% ipython --no-banner

In [1]: import numpy as np

In [2]: from numpy import linalg as LA

In [3]: np.set_printoptions(precision=3, suppress=True, linewidth=100, legacy="1.25")

In [4]: M = np.load("block19.npy")

In [5]: M
Out[5]: 
array([[  3,   4,   5,   6,   7,   8,   9,  10,  11,  12,  13,  14,  15,  16,  17],
       [ 18,  19,  20,  21,  22,  23,  24,  25,  26,  27,  28,  29,  30,  31,  32],
       [ 33,  34,  35,  36,  37,  38,  39,  40,  41,  42,  43,  44,  45,  46,  47],
       [ 48,  49,  50,  51,  52,  53,  54,  55,  56,  57,  58,  59,  60,  61,  62],
       [ 63,  64,  65,  66,  67,  68,  69,  70,  71,  72,  73,  74,  75,  76,  77],
       [ 78,  79,  80,  81,  82,  83,  84,  85,  86,  87,  88,  89,  90,  91,  92],
       [ 93,  94,  95,  96,  97,  98,  99, 100, 101, 102, 103, 104, 105, 106, 107]])

In [6]: t = np.radians(45)

In [7]: R = np.eye(15)

In [8]: R[10, 10] = R[4, 4] = np.cos(t)

In [9]: R[10, 4], R[4, 10] = -np.sin(t), np.sin(t)

In [10]: out = M @ R.T

In [11]: out
Out[11]: 
array([[  3.   ,   4.   ,   5.   ,   6.   ,  14.142,   8.   ,   9.   ,  10.   ,  11.   ,  12.   ,
          4.243,  14.   ,  15.   ,  16.   ,  17.   ],
       [ 18.   ,  19.   ,  20.   ,  21.   ,  35.355,  23.   ,  24.   ,  25.   ,  26.   ,  27.   ,
          4.243,  29.   ,  30.   ,  31.   ,  32.   ],
       [ 33.   ,  34.   ,  35.   ,  36.   ,  56.569,  38.   ,  39.   ,  40.   ,  41.   ,  42.   ,
          4.243,  44.   ,  45.   ,  46.   ,  47.   ],
       [ 48.   ,  49.   ,  50.   ,  51.   ,  77.782,  53.   ,  54.   ,  55.   ,  56.   ,  57.   ,
          4.243,  59.   ,  60.   ,  61.   ,  62.   ],
       [ 63.   ,  64.   ,  65.   ,  66.   ,  98.995,  68.   ,  69.   ,  70.   ,  71.   ,  72.   ,
          4.243,  74.   ,  75.   ,  76.   ,  77.   ],
       [ 78.   ,  79.   ,  80.   ,  81.   , 120.208,  83.   ,  84.   ,  85.   ,  86.   ,  87.   ,
          4.243,  89.   ,  90.   ,  91.   ,  92.   ],
       [ 93.   ,  94.   ,  95.   ,  96.   , 141.421,  98.   ,  99.   , 100.   , 101.   , 102.   ,
          4.243, 104.   , 105.   , 106.   , 107.   ]])

In [12]: np.allclose(LA.norm(M, axis=1), LA.norm(out, axis=1))
Out[12]: True

In [13]: Uu, s, vt = LA.svd(out)

In [14]: vecs = vt[:(s > 1e-8).sum()]

In [15]: rng = np.random.default_rng(39)

In [16]: x = out[1] + 2 * out[6] + rng.integers(2) * np.eye(15)[5]

In [17]: x
Out[17]: 
array([204.   , 207.   , 210.   , 213.   , 318.198, 220.   , 222.   , 225.   , 228.   , 231.   ,
        12.728, 237.   , 240.   , 243.   , 246.   ])

In [18]: LA.matrix_rank(np.vstack([out, x]))
Out[18]: 3

In [19]: np.allclose(vecs.T @ vecs @ x, x)
Out[19]: False

In [20]: np.diag(vecs.T @ vecs)
Out[20]: 
array([0.242, 0.195, 0.156, 0.124, 0.133, 0.081, 0.07 , 0.067, 0.07 , 0.081, 0.064, 0.124, 0.156,
       0.195, 0.242])

In [21]: M @ M
ValueError: matmul: Input operand 1 has a mismatch in its core dimension 0, with gufunc signature (n?,k),(k,m?)->(n?,m?) (size 7 is different from 15)


In [22]: gram = M.T @ M

In [23]: (M @ M.T).shape
Out[23]: (7, 7)

In [24]: np.round(LA.eigvalsh(gram)[::-1], 3) + 0
Out[24]: 
array([413637.216,    447.784,      0.   ,      0.   ,      0.   ,      0.   ,      0.   ,
            0.   ,      0.   ,      0.   ,      0.   ,      0.   ,      0.   ,      0.   ,
            0.   ])

In [25]: np.trace(gram), (M ** 2).sum()
Out[25]: (414085, 414085)

In [26]: LA.matrix_rank(gram)
Out[26]: 2

In [27]: Uu, s = LA.svd(M)
ValueError: too many values to unpack (expected 2)


In [28]: Uu, s, vt = LA.svd(M, full_matrices=False)

In [29]: (s > 1e-8).sum()
Out[29]: 2

In [30]: np.cumsum(s ** 2) / np.sum(s ** 2)
Out[30]: array([0.999, 1.   , 1.   , 1.   , 1.   , 1.   , 1.   ])

In [31]: np.round(Uu.T @ Uu, 3) + 0
Out[31]: 
array([[1., 0., 0., 0., 0., 0., 0.],
       [0., 1., 0., 0., 0., 0., 0.],
       [0., 0., 1., 0., 0., 0., 0.],
       [0., 0., 0., 1., 0., 0., 0.],
       [0., 0., 0., 0., 1., 0., 0.],
       [0., 0., 0., 0., 0., 1., 0.],
       [0., 0., 0., 0., 0., 0., 1.]])

In [32]: np.allclose(Uu * s @ vt, M)
Out[32]: True

In [33]: Uu.shape, s.shape, vt.shape
Out[33]: ((7, 7), (7,), (7, 15))

In [34]: np.abs(Uu[:, 0]).round(6).argmax()
Out[34]: 6

In [35]: np.round(Uu.T @ M @ vt.T, 3) + 0
Out[35]: 
array([[643.146,   0.   ,   0.   ,   0.   ,   0.   ,   0.   ,   0.   ],
       [  0.   ,  21.161,   0.   ,   0.   ,   0.   ,   0.   ,   0.   ],
       [  0.   ,   0.   ,   0.   ,   0.   ,   0.   ,   0.   ,   0.   ],
       [  0.   ,   0.   ,   0.   ,   0.   ,   0.   ,   0.   ,   0.   ],
       [  0.   ,   0.   ,   0.   ,   0.   ,   0.   ,   0.   ,   0.   ],
       [  0.   ,   0.   ,   0.   ,   0.   ,   0.   ,   0.   ,   0.   ],
       [  0.   ,   0.   ,   0.   ,   0.   ,   0.   ,   0.   ,   0.   ]])

In [36]: Uu, s, vt = LA.svd(M)

In [37]: vecs = vt[:(s > 1e-8).sum()]

In [38]: x = M[6] + -2 * M[3] + rng.integers(2) * np.eye(15)[13]

In [39]: x
Out[39]: array([ -3.,  -4.,  -5.,  -6.,  -7.,  -8.,  -9., -10., -11., -12., -13., -14., -15., -15., -17.])

In [40]: np.allclose(vecs.T @ vecs @ x, x)
Out[40]: False

In [41]: np.diag(vecs.T @ vecs)
Out[41]: 
array([0.242, 0.195, 0.156, 0.124, 0.099, 0.081, 0.07 , 0.067, 0.07 , 0.081, 0.099, 0.124, 0.156,
       0.195, 0.242])

In [42]: LA.matrix_rank(np.vstack([M, x]))
Out[42]: 3

In [43]: np.round(LA.norm(x - vecs.T @ vecs @ x), 3)
Out[43]: 0.897

In [44]: m1 = np.load("data.npy")

In [45]: m1
Out[45]: 
array([[5, 1, 2, 5, 1, 3],
       [3, 5, 1, 2, 5, 1],
       [1, 3, 5, 1, 2, 5],
       [5, 1, 3, 5, 1, 2],
       [2, 5, 1, 3, 5, 1],
       [1, 2, 5, 1, 3, 5]])

In [46]: Q, R = LA.qr(m1)

In [47]: R
Out[47]: 
array([[-8.062, -4.961, -4.961, -7.938, -4.961, -4.961],
       [ 0.   , -6.355, -2.421, -0.097, -6.198, -2.421],
       [ 0.   ,  0.   , -5.876, -0.065, -0.065, -5.706],
       [ 0.   ,  0.   ,  0.   ,  1.404,  0.008,  0.008],
       [ 0.   ,  0.   ,  0.   ,  0.   , -1.404, -0.008],
       [ 0.   ,  0.   ,  0.   ,  0.   ,  0.   ,  1.404]])

In [48]: round(abs(R[0, 0]), 3), np.round(LA.norm(m1[:, 0]), 3)
Out[48]: (8.062, 8.062)

In [49]: Q.shape, R.shape
Out[49]: ((6, 6), (6, 6))

In [50]: idx = rng.permutation(6)

In [51]: idx
Out[51]: array([5, 2, 1, 0, 3, 4])

In [52]: out = m1[idx][:, idx]

In [53]: np.sort(np.abs(LA.eigvals(out)))
Out[53]: array([ 1.,  1.,  1.,  7.,  7., 17.])

In [54]: np.diag(out)
Out[54]: array([5, 5, 5, 5, 5, 5])

In [55]: np.trace(out)
Out[55]: 30

In [56]: data = rng.normal(size=(38, 7))

In [57]: data = 10 * data / LA.norm(data, axis=1, keepdims=True)

In [58]: data
Out[58]: 
array([[-4.827,  1.422,  1.777,  7.86 , -2.523,  1.694,  0.716],
       [-0.615, -3.627, -4.164,  5.513, -1.37 ,  5.727,  2.015],
       [-3.341,  2.5  , -8.123, -2.486,  0.176,  1.835, -2.65 ],
       [-4.948, -0.655,  0.651, -1.728, -0.562,  5.011,  6.801],
       [ 5.706, -2.985, -1.382,  2.739,  1.835,  6.762,  0.143],
       [ 3.952, -1.627, -2.194, -1.079,  4.746, -6.956, -2.199],
       [-5.3  , -0.62 ,  3.975,  2.706,  2.564, -6.157,  1.981],
       [ 5.705,  1.47 ,  5.204, -4.371,  1.195,  4.198, -0.235],
       [-4.286, -5.114, -3.37 , -0.259, -4.057, -2.43 , -4.658],
       [-5.109, -1.604, -2.22 , -0.277,  3.085,  7.453,  1.125],
       [-7.557,  3.169, -2.641,  2.898, -1.044,  3.556,  1.933],
       [-4.459,  6.057, -2.711, -1.141,  4.766, -3.325,  1.005],
       [ 4.922,  2.267,  2.173,  6.512,  4.651,  0.642, -1.211],
       [-1.325, -0.214,  6.821, -2.885,  2.703, -3.188,  5.087],
       [ 3.503,  7.07 , -2.926,  1.748,  3.031, -4.027, -0.852],
       [-4.121,  5.333, -5.017, -1.752,  1.225,  3.261, -3.769],
       [-3.519, -1.136,  2.562,  2.94 ,  4.693, -0.744,  6.967],
       [-6.043, -7.444, -0.807, -1.217,  0.453,  1.162,  2.092],
       [ 7.279, -2.061,  2.594,  1.273,  0.02 , -0.416,  5.852],
       [-6.319, -0.593,  4.997, -3.2  , -1.981, -3.143, -3.271],
       [-8.419,  3.527, -3.139,  1.364,  0.651, -1.869, -1.026],
       [-2.594,  3.966, -4.271, -0.741,  4.391, -4.993,  3.813],
       [-4.906,  2.161,  5.19 , -1.412, -3.469, -2.024,  5.119],
       [ 8.145,  0.759, -0.92 , -0.702,  2.152,  4.037,  3.289],
       [-1.261, -3.376, -5.358,  6.959,  0.733,  0.272, -3.044],
       [ 1.271,  1.962,  0.713,  0.508,  3.686,  1.167, -8.878],
       [ 0.834, -3.375, -6.478,  4.109, -2.592, -2.1  ,  4.235],
       [ 1.544, -0.821, -4.163,  2.363, -8.312,  1.187,  1.879],
       [-1.904, -8.117,  4.152,  0.321,  1.557,  3.153,  0.878],
       [ 6.271,  2.207, -1.912, -0.288, -3.242, -0.197, -6.443],
       [-1.474, -2.521,  1.644,  0.223,  2.195, -8.085, -4.304],
       [ 6.803,  4.234,  0.081,  4.248,  1.05 ,  3.25 , -2.465],
       [ 3.606, -4.442, -1.351,  5.762, -5.6  , -0.839,  0.431],
       [ 1.05 ,  0.934, -6.541, -4.32 , -4.261,  1.568,  3.996],
       [-0.843, -0.325,  6.144,  1.678, -1.401,  4.672, -5.902],
       [-2.989,  8.011,  2.945, -3.424,  0.978, -1.883,  1.411],
       [ 0.251,  2.609, -2.373, -7.505, -4.889,  2.05 ,  1.751],
       [-1.625, -1.006,  1.623,  5.526,  7.844, -0.156,  1.278]])

In [59]: idx = rng.permutation(7)

In [60]: out = data[:, idx] * rng.choice([-1, 1], 7)

In [61]: out
Out[61]: 
array([[-1.777, -2.523, -1.422,  1.694,  4.827,  0.716,  7.86 ],
       [ 4.164, -1.37 ,  3.627,  5.727,  0.615,  2.015,  5.513],
       [ 8.123,  0.176, -2.5  ,  1.835,  3.341, -2.65 , -2.486],
       [-0.651, -0.562,  0.655,  5.011,  4.948,  6.801, -1.728],
       [ 1.382,  1.835,  2.985,  6.762, -5.706,  0.143,  2.739],
       [ 2.194,  4.746,  1.627, -6.956, -3.952, -2.199, -1.079],
       [-3.975,  2.564,  0.62 , -6.157,  5.3  ,  1.981,  2.706],
       [-5.204,  1.195, -1.47 ,  4.198, -5.705, -0.235, -4.371],
       [ 3.37 , -4.057,  5.114, -2.43 ,  4.286, -4.658, -0.259],
       [ 2.22 ,  3.085,  1.604,  7.453,  5.109,  1.125, -0.277],
       [ 2.641, -1.044, -3.169,  3.556,  7.557,  1.933,  2.898],
       [ 2.711,  4.766, -6.057, -3.325,  4.459,  1.005, -1.141],
       [-2.173,  4.651, -2.267,  0.642, -4.922, -1.211,  6.512],
       [-6.821,  2.703,  0.214, -3.188,  1.325,  5.087, -2.885],
       [ 2.926,  3.031, -7.07 , -4.027, -3.503, -0.852,  1.748],
       [ 5.017,  1.225, -5.333,  3.261,  4.121, -3.769, -1.752],
       [-2.562,  4.693,  1.136, -0.744,  3.519,  6.967,  2.94 ],
       [ 0.807,  0.453,  7.444,  1.162,  6.043,  2.092, -1.217],
       [-2.594,  0.02 ,  2.061, -0.416, -7.279,  5.852,  1.273],
       [-4.997, -1.981,  0.593, -3.143,  6.319, -3.271, -3.2  ],
       [ 3.139,  0.651, -3.527, -1.869,  8.419, -1.026,  1.364],
       [ 4.271,  4.391, -3.966, -4.993,  2.594,  3.813, -0.741],
       [-5.19 , -3.469, -2.161, -2.024,  4.906,  5.119, -1.412],
       [ 0.92 ,  2.152, -0.759,  4.037, -8.145,  3.289, -0.702],
       [ 5.358,  0.733,  3.376,  0.272,  1.261, -3.044,  6.959],
       [-0.713,  3.686, -1.962,  1.167, -1.271, -8.878,  0.508],
       [ 6.478, -2.592,  3.375, -2.1  , -0.834,  4.235,  4.109],
       [ 4.163, -8.312,  0.821,  1.187, -1.544,  1.879,  2.363],
       [-4.152,  1.557,  8.117,  3.153,  1.904,  0.878,  0.321],
       [ 1.912, -3.242, -2.207, -0.197, -6.271, -6.443, -0.288],
       [-1.644,  2.195,  2.521, -8.085,  1.474, -4.304,  0.223],
       [-0.081,  1.05 , -4.234,  3.25 , -6.803, -2.465,  4.248],
       [ 1.351, -5.6  ,  4.442, -0.839, -3.606,  0.431,  5.762],
       [ 6.541, -4.261, -0.934,  1.568, -1.05 ,  3.996, -4.32 ],
       [-6.144, -1.401,  0.325,  4.672,  0.843, -5.902,  1.678],
       [-2.945,  0.978, -8.011, -1.883,  2.989,  1.411, -3.424],
       [ 2.373, -4.889, -2.609,  2.05 , -0.251,  1.751, -7.505],
       [-1.623,  7.844,  1.006, -0.156,  1.625,  1.278,  5.526]])

In [62]: Uu, _, vt = LA.svd(data.T @ out)

In [63]: idx
Out[63]: array([2, 4, 1, 5, 0, 6, 3])

In [64]: np.round(Uu @ vt, 3) + 0
Out[64]: 
array([[ 0.,  0.,  0.,  0., -1.,  0.,  0.],
       [ 0.,  0., -1.,  0.,  0.,  0.,  0.],
       [-1.,  0.,  0.,  0.,  0.,  0.,  0.],
       [ 0.,  0.,  0.,  0.,  0.,  0.,  1.],
       [ 0.,  1.,  0.,  0.,  0.,  0.,  0.],
       [ 0.,  0.,  0.,  1.,  0.,  0.,  0.],
       [ 0.,  0.,  0.,  0.,  0.,  1.,  0.]])

In [65]: np.round(LA.lstsq(data, out)[0], 3) + 0
Out[65]: 
array([[ 0.,  0.,  0.,  0., -1.,  0.,  0.],
       [ 0.,  0., -1.,  0.,  0.,  0.,  0.],
       [-1.,  0.,  0.,  0.,  0.,  0.,  0.],
       [ 0.,  0.,  0.,  0.,  0.,  0.,  1.],
       [ 0.,  1.,  0.,  0.,  0.,  0.,  0.],
       [ 0.,  0.,  0.,  1.,  0.,  0.,  0.],
       [ 0.,  0.,  0.,  0.,  0.,  1.,  0.]])
